$ python3 -q
>>> import numpy as np
>>> from numpy import linalg as LA
>>> np.set_printoptions(precision=3, suppress=True, linewidth=140)
>>> def rd(a):
...     return np.round(a, 3) + 0
... 
>>> data = np.array([[0, -1], [-1, -2]])
>>> data
array([[ 0, -1],
       [-1, -2]])
>>> ev, evecs = LA.eigh(data)
>>> x = np.array([-1, -1])
>>> print(np.abs(data).sum(axis=1).max(), rd(np.abs(ev).max()))
3 2.414
>>> rd(LA.eigvalsh(data[1:, 1:]))
array([-2.])
>>> (np.sign(evecs[:, -1].round(6)) == np.sign(evecs[0, -1].round(6))).astype(int)
array([1, 0])
>>> rd(evecs * np.abs(ev) @ evecs.T)
array([[0.707, 0.707],
       [0.707, 2.121]])
>>> w1 = np.array([[-1, 0, 0, 3, 3, 0], [-1, 1, 3, 3, -3, 0]])
>>> coef = np.array([-2, 1, 1, 2, -2, -2])
>>> act = np.maximum(data @ w1 + coef, 0)
>>> (act > 0).astype(int)
array([[0, 0, 0, 0, 1, 0],
       [1, 0, 0, 0, 1, 0]])
>>> (act > 0).mean(axis=0)
array([0.5, 0. , 0. , 0. , 1. , 0. ])
>>> print(LA.matrix_rank(act))
2
>>> basis = np.array([[2, -2, 0],
...     [2, -2, 1],
...     [2, 0, 1],
...     [-2, -2, 1],
...     [1, 0, -1],
...     [2, 2, 0]])
>>> (act @ basis).round(6).argmax(axis=1)
array([0, 0])
>>> act @ basis
array([[ 1,  0, -1],
       [ 3, -2, -1]])
>>> w1 @ basis
array([[-5, -4,  0],
       [-3, -6, 10]])
>>> np.einsum("ij,ji->", data, data)
np.int64(6)
>>> rd(LA.eigvals(data))
array([ 0.414, -2.414])
>>> rd(LA.det(2 * data)), rd(LA.det(data))
(np.float64(-4.0), np.float64(-1.0))
>>> np.kron(np.eye(2, dtype=int), data)
array([[ 0, -1,  0,  0],
       [-1, -2,  0,  0],
       [ 0,  0,  0, -1],
       [ 0,  0, -1, -2]])
>>> rd(LA.det(data.T))
np.float64(-1.0)
>>> ev, evecs = LA.eigh(data)
>>> rd(evecs @ np.diag(ev) @ evecs.T)
array([[ 0., -1.],
       [-1., -2.]])
>>> print((ev > 1e-8).sum(), (ev < -1e-8).sum())
1 1
>>> rd(evecs.T @ evecs)
array([[1., 0.],
       [0., 1.]])
>>> print(rd(evecs.T @ data @ evecs))
[[-2.414  0.   ]
 [ 0.     0.414]]
>>> print(rd(LA.eigvalsh(data + -1 * np.eye(2))))
[-3.414 -0.586]
>>> rd(LA.eigvalsh(data @ data))
array([0.172, 5.828])
>>> rd(ev.sum()), np.trace(data)
(np.float64(-2.0), np.int64(-2))
>>> rd(ev)
array([-2.414,  0.414])
>>> m1 = np.loadtxt("a.csv", delimiter=",")
>>> m1
array([[  0.313,  -1.491, -15.581],
       [ -0.774,  -1.504, -13.191],
       [  1.116,   0.143,   0.651],
       [  5.367,  -0.243, -12.727],
       [ -6.441,  -0.144,   8.989],
       [  3.442,   1.585,   8.286],
       [  4.472,   2.016,   9.139],
       [ -1.018,  -1.086, -10.201],
       [  3.891,   0.41 ,  -4.042],
       [  3.203,   2.378,  17.571],
       [ -2.13 ,  -0.915,  -4.308],
       [  0.045,   0.049,  -0.227],
       [  1.18 ,   0.384,   0.862],
       [ -1.843,   1.239,  14.833],
       [  0.826,   1.262,   9.929],
       [ -5.287,   0.449,  12.69 ],
       [  0.666,   1.225,  10.059],
       [ -3.291,  -1.806, -11.458],
       [ -3.771,  -0.308,   4.072],
       [  3.17 ,   2.139,  14.512],
       [  5.812,   2.643,  15.806],
       [ -1.325,   0.272,   5.691]])
>>> # column 2 is much longer than the rest
>>> Y = np.c_[m1[:, :2] @ np.array([[0, -2], [0, 2]]), np.array([2, 5, 4, 4, 1, 2, 3, 0, 0, 1, 4, 1, 4, 1, 5, 4, 5, 4, 0, 0, 1, 0])]
>>> rd(Y)
array([[  0.   ,  -3.608,   2.   ],
       [  0.   ,  -1.46 ,   5.   ],
       [  0.   ,  -1.946,   4.   ],
       [  0.   , -11.22 ,   4.   ],
       [  0.   ,  12.594,   1.   ],
       [  0.   ,  -3.714,   2.   ],
       [  0.   ,  -4.912,   3.   ],
       [  0.   ,  -0.136,   0.   ],
       [  0.   ,  -6.962,   0.   ],
       [  0.   ,  -1.65 ,   1.   ],
       [  0.   ,   2.43 ,   4.   ],
       [  0.   ,   0.008,   1.   ],
       [  0.   ,  -1.592,   4.   ],
       [  0.   ,   6.164,   1.   ],
       [  0.   ,   0.872,   5.   ],
       [  0.   ,  11.472,   4.   ],
       [  0.   ,   1.118,   5.   ],
       [  0.   ,   2.97 ,   4.   ],
       [  0.   ,   6.926,   0.   ],
       [  0.   ,  -2.062,   0.   ],
       [  0.   ,  -6.338,   1.   ],
       [  0.   ,   3.194,   0.   ]])
>>> rd(LA.lstsq(m1, Y[:, 0])[0])
array([0., 0., 0.])
>>> rd(LA.norm(LA.qr(m1)[0].T @ Y, axis=0) ** 2 / ((Y ** 2).sum(axis=0) + 1e-12))
array([0.   , 1.   , 0.116])
>>> Uu, s, Vt = LA.svd(Y)
>>> evecs = Vt[:(s > 1e-8).sum()]
>>> rng = np.random.default_rng(5808)
>>> x = Y[9] + -3 * Y[13] + rng.integers(2) * np.eye(3)[1]
>>> rd(x)
array([  0.   , -19.142,  -2.   ])
>>> rd(evecs.T @ evecs)
array([[0., 0., 0.],
       [0., 1., 0.],
       [0., 0., 1.]])
>>> rd(np.diag(evecs.T @ evecs))
array([0., 1., 1.])
>>> print(rd(LA.norm(x - evecs.T @ evecs @ x)))
0.0
>>> LA.matrix_rank(np.vstack([Y, x]))
np.int64(2)
